$ python3 -q
>>> import numpy as np
>>> import numpy.linalg as la
>>> np.set_printoptions(precision=2, suppress=True, linewidth=140)
>>> arr = np.loadtxt("mat.csv", delimiter=",")
>>> arr
array([[0., 0., 0.],
       [6., 0., 0.],
       [0., 6., 0.]])
>>> # triangular: eigenvalues sit on the diagonal
>>> arr @ arr.T
array([[ 0.,  0.,  0.],
       [ 0., 36.,  0.],
       [ 0.,  0., 36.]])
>>> arr.T @ arr
array([[36.,  0.,  0.],
       [ 0., 36.,  0.],
       [ 0.,  0.,  0.]])
>>> la.matrix_power(arr - np.diag(np.diag(arr)), 3)
array([[0., 0., 0.],
       [0., 0., 0.],
       [0., 0., 0.]])
>>> la.matrix_rank(arr - arr[0, 0] * np.eye(3))
np.int64(2)
>>> arr @ arr
array([[ 0.,  0.,  0.],
       [ 0.,  0.,  0.],
       [36.,  0.,  0.]])
>>> theta = np.radians(119)
>>> R = np.eye(3)
>>> R[2, 2] = R[0, 0] = np.cos(theta)
>>> R[2, 0], R[0, 2] = -np.sin(theta), np.sin(theta)
>>> R
array([[-0.48,  0.  ,  0.87],
       [ 0.  ,  1.  ,  0.  ],
       [-0.87,  0.  , -0.48]])
>>> Y = arr @ R.T
>>> np.allclose(arr @ arr.T, Y @ Y.T)
True
>>> np.round(la.det(R), 2), np.round(np.trace(R), 2)
(np.float64(1.0), np.float64(0.03))
>>> la.svd(arr, compute_uv=False), la.svd(Y, compute_uv=False)
(array([6., 6., 0.]), array([6., 6., 0.]))
>>> rng = np.random.default_rng(62586)
>>> Y = arr + rng.integers(-2, 3, (3, 2)) @ rng.integers(-2, 3, (2, 3))
>>> Y
array([[-3., -4.,  3.],
       [ 4.,  0., -2.],
       [ 4., 10., -2.]])
>>> np.abs(Y - arr).sum(axis=1)
array([10.,  4., 10.])
>>> np.round(la.svd(Y - arr, compute_uv=False), 2) + 0
array([8.32, 2.97, 0.  ])
>>> m1 = np.loadtxt("data.csv", delimiter=",")
>>> m1
array([[3.3, 2. , 0. , 1. ],
       [0. , 1.3, 3. , 0. ],
       [0. , 2. , 0.3, 2. ],
       [3. , 2. , 0. , 1.3]])
>>> Y = la.inv(m1)
>>> np.allclose(Y, m1.T)
False
>>> np.round(m1 @ Y, 2) + 0
array([[1., 0., 0., 0.],
       [0., 1., 0., 0.],
       [0., 0., 1., 0.],
       [0., 0., 0., 1.]])
>>> (np.abs(Y) > 1e-9).astype(int)
array([[1, 1, 1, 1],
       [1, 1, 1, 1],
       [1, 1, 1, 1],
       [1, 1, 1, 1]])
>>> round(float(la.cond(m1)), 2)
63.82
>>> K = np.load("m.npy")
>>> K
array([[ 6.07, -9.09, -4.97,  5.97],
       [ 6.02, -9.01, -5.05,  6.01],
       [ 5.98, -8.97, -4.99,  6.06],
       [ 5.95, -9.03, -4.94,  5.99],
       [ 6.  , -8.95, -5.  ,  5.99],
       [ 6.03, -9.03, -5.11,  6.08],
       [ 5.97, -9.03, -5.11,  6.  ],
       [ 6.01, -8.95, -4.94,  5.89],
       [ 6.  , -9.  , -5.  ,  6.  ],
       [ 6.01, -9.04, -5.01,  6.02],
       [ 5.99, -8.97, -4.97,  5.97],
       [ 5.95, -8.92, -5.02,  6.  ],
       [ 6.01, -8.96, -5.02,  6.03],
       [-7.96, -4.  , -6.01, -3.95],
       [-7.93, -4.  , -5.97, -3.99],
       [-8.  , -4.03, -5.9 , -4.01],
       [-7.96, -3.92, -5.93, -3.98],
       [-8.02, -4.05, -6.02, -4.05],
       [-8.03, -4.02, -5.96, -4.02],
       [-8.06, -3.92, -6.03, -3.97],
       [-7.92, -4.05, -6.  , -3.97],
       [-8.  , -4.04, -6.02, -3.97],
       [-8.07, -3.99, -6.03, -3.96],
       [-8.05, -4.02, -6.01, -3.92],
       [-7.98, -3.99, -5.97, -3.96],
       [-7.94, -3.96, -6.02, -3.96]])
>>> z = K[:, 1] > np.median(K[:, 1])
>>> r0 = K[z].mean(axis=0) - K[~z].mean(axis=0)
>>> np.argsort(-np.abs(r0).round(6), kind="stable")
array([0, 3, 1, 2])
>>> (((K - K.mean(axis=0)) @ r0 > 0) == z).mean()
np.float64(1.0)
>>> cen = (K - K.mean(axis=0)) / K.std(axis=0)
>>> cen.std(axis=0)
array([1., 1., 1., 1.])
>>> np.argwhere(np.abs(cen) > 2)
array([], shape=(0, 2), dtype=int64)
>>> b = la.lstsq(np.delete(cen, 2, axis=1), cen[:, 2])[0]
>>> np.abs(b).argmax()
np.int64(0)
>>> round(float(1 - np.var(cen[:, 2] - np.delete(cen, 2, axis=1) @ b)), 2)
0.99
>>> left, sig, Vt = la.svd(K)
>>> sig
array([48.21, 41.25,  0.25,  0.15])
>>> Y = left[:, :2] @ np.diag(sig[:2]) @ Vt[:2]
>>> round(float(la.norm(K - Y, 2)), 2), round(sig[2], 2)
(0.25, np.float64(0.25))
>>> round(float(np.abs(K - Y).max()), 2)
0.07
>>> cen = K - K.mean(axis=0)
>>> V = la.svd(cen)[2][:2]
>>> Y = cen - cen @ V.T @ V
>>> (cen @ V.T).std(axis=0)
array([8.96, 0.05])
>>> Y = np.c_[K[:, :3] @ np.array([[0, -2, -2], [-2, -1, 0], [-1, -2, -2]]), np.array([0, 0, -2, 0, -2, 0, 2, 0, -1, -2, 0, 0, 0, 1, 0, 0, 0, 2, -2, 0, -2, -2, 2, 2, 0, -1])]
>>> Y
array([[23.15,  6.89, -2.2 ,  0.  ],
       [23.07,  7.07, -1.94,  0.  ],
       [22.93,  6.99, -1.98, -2.  ],
       [23.  ,  7.01, -2.02,  0.  ],
       [22.9 ,  6.95, -2.  , -2.  ],
       [23.17,  7.19, -1.84,  0.  ],
       [23.17,  7.31, -1.72,  2.  ],
       [22.84,  6.81, -2.14,  0.  ],
       [23.  ,  7.  , -2.  , -1.  ],
       [23.09,  7.04, -2.  , -2.  ],
       [22.91,  6.93, -2.04,  0.  ],
       [22.86,  7.06, -1.86,  0.  ],
       [22.94,  6.98, -1.98,  0.  ],
       [14.01, 31.94, 27.94,  1.  ],
       [13.97, 31.8 , 27.8 ,  0.  ],
       [13.96, 31.83, 27.8 ,  0.  ],
       [13.77, 31.7 , 27.78,  0.  ],
       [14.12, 32.13, 28.08,  2.  ],
       [14.  , 32.  , 27.98, -2.  ],
       [13.87, 32.1 , 28.18,  0.  ],
       [14.1 , 31.89, 27.84, -2.  ],
       [14.1 , 32.08, 28.04, -2.  ],
       [14.01, 32.19, 28.2 ,  2.  ],
       [14.05, 32.14, 28.12,  2.  ],
       [13.95, 31.89, 27.9 ,  0.  ],
       [13.94, 31.88, 27.92, -1.  ]])
>>> la.norm(la.qr(K)[0].T @ Y, axis=0) ** 2 / ((Y ** 2).sum(axis=0) + 1e-12)
array([1.  , 1.  , 1.  , 0.06])
>>> la.matrix_rank(np.c_[K, Y])
np.int64(5)
>>> E = np.load("x.npy")
>>> E
array([[-4.35, -3.42,  4.35,  2.74,  2.6 ],
       [-3.68, -4.48,  3.57,  2.34,  3.43],
       [-3.31, -2.5 ,  3.79,  4.78,  0.76],
       [-3.32, -0.36,  1.93,  1.91,  0.39],
       [-3.47, -3.06,  2.17,  5.62,  2.93],
       [-1.61, -3.92,  3.97,  1.22,  3.31],
       [-4.76, -1.81,  3.83,  0.72, -0.12],
       [-4.03, -1.08,  0.58,  0.92, -1.2 ],
       [-4.13, -1.92,  2.37,  2.38, -1.88],
       [-3.58, -4.37,  1.6 ,  2.83,  3.68],
       [-2.92, -1.28,  4.04,  1.51, -0.51],
       [-3.85, -1.41,  2.92,  1.21, -1.46],
       [-5.08,  0.63,  2.91,  1.64,  0.83],
       [-4.14, -5.54,  1.06,  4.25,  1.26],
       [-0.8 , -3.46,  5.02,  0.81,  3.57],
       [-5.75, -2.95,  3.9 ,  1.08,  1.2 ],
       [-3.2 , -2.5 ,  0.65,  2.52, -1.71],
       [-4.64, -1.1 ,  2.92,  0.19,  1.31],
       [-1.6 , -3.73,  2.76,  4.91,  2.31],
       [-5.01, -2.52,  3.74, -2.08,  0.09],
       [-4.25, -2.24,  1.13,  1.46, -2.14],
       [-2.98, -2.82,  1.4 ,  2.2 ,  2.1 ],
       [-6.09,  0.26,  3.06,  1.57,  0.41],
       [-5.8 , -0.23,  2.13,  3.28,  2.03],
       [-3.62, -2.53,  2.9 ,  2.07, -2.29],
       [-3.06, -0.02,  2.75,  1.02, -0.58],
       [-3.73, -1.16,  2.32,  1.39, -2.05],
       [-4.48, -0.58,  3.7 ,  0.35, -0.87],
       [-2.72, -2.81,  2.04,  2.54, -0.19],
       [-4.48, -0.91,  1.57, -1.16,  0.63],
       [-4.09, -1.45,  1.87,  0.51, -1.47],
       [-4.49, -1.02,  1.74,  1.66,  0.12]])
>>> P = E @ la.solve(E.T @ E, E.T)
>>> np.round(la.eigvalsh(P), 2) + 0
array([0., 0., 0., 0., 0., 0., 0., 0., 0., 0., 0., 0., 0., 0., 0., 0., 0., 0., 0., 0., 0., 0., 0., 0., 0., 0., 0., 1., 1., 1., 1., 1.])
>>> np.allclose(P @ P, P)
True
>>> np.diag(P)
array([0.1 , 0.15, 0.21, 0.06, 0.24, 0.2 , 0.08, 0.1 , 0.11, 0.23, 0.15, 0.08, 0.2 , 0.32, 0.34, 0.1 , 0.15, 0.1 , 0.2 , 0.31, 0.15, 0.08,
       0.19, 0.29, 0.18, 0.08, 0.1 , 0.11, 0.07, 0.18, 0.08, 0.06])
>>> basis = E[[16, 12]].astype(float)
>>> for _ in range(4):
...     z = la.norm(E[:, None] - basis, axis=-1).argmin(axis=1)
...     basis = np.array([E[z == j].mean(axis=0) for j in range(2)])
... 
>>> z
array([1, 1, 0, 1, 0, 1, 1, 0, 0, 0, 1, 0, 1, 0, 1, 1, 0, 1, 0, 1, 0, 0, 1, 1, 0, 1, 0, 1, 0, 1, 0, 1])
>>> np.bincount(z)
array([15, 17])
>>> basis[1] - basis[0]
array([-0.62,  1.01,  1.27, -1.53,  1.14])
>>> x = np.array([-3, 2, 2, 2, -1])
>>> y = E @ x
>>> la.solve(E.T @ E, E.T @ y)
array([-3.,  2.,  2.,  2., -1.])
>>> np.round(la.pinv(E) @ E, 2) + 0
array([[1., 0., 0., 0., 0.],
       [0., 1., 0., 0., 0.],
       [0., 0., 1., 0., 0.],
       [0., 0., 0., 1., 0.],
       [0., 0., 0., 0., 1.]])
>>> y = y + 0.05 * rng.normal(size=32)
>>> y
array([17.79, 10.53, 21.32, 16.59, 16.96,  4.06, 19.94, 14.14, 19.88,  7.1 , 17.77, 18.46, 24.66, 10.71,  3.56, 20.05, 12.66, 16.61, 10.31,
       13.2 , 15.61,  8.38, 27.68, 25.64, 18.05, 17.34, 18.37, 21.23, 11.89, 11.81, 15.53, 18.12])
>>> b, *_ = la.lstsq(E, y)
>>> np.round(la.norm(y - E @ b), 2)
np.float64(0.24)
>>> [round(float(la.norm(la.solve(E.T @ E + lam * np.eye(5), E.T @ y))), 2) for lam in (0, 1, 10, 100)]
[4.69, 4.63, 4.25, 3.05]
>>> b
array([-3.  ,  2.  ,  2.  ,  2.  , -1.01])
>>> np.round(E.T @ (y - E @ b), 2) + 0
array([0., 0., 0., 0., 0.])
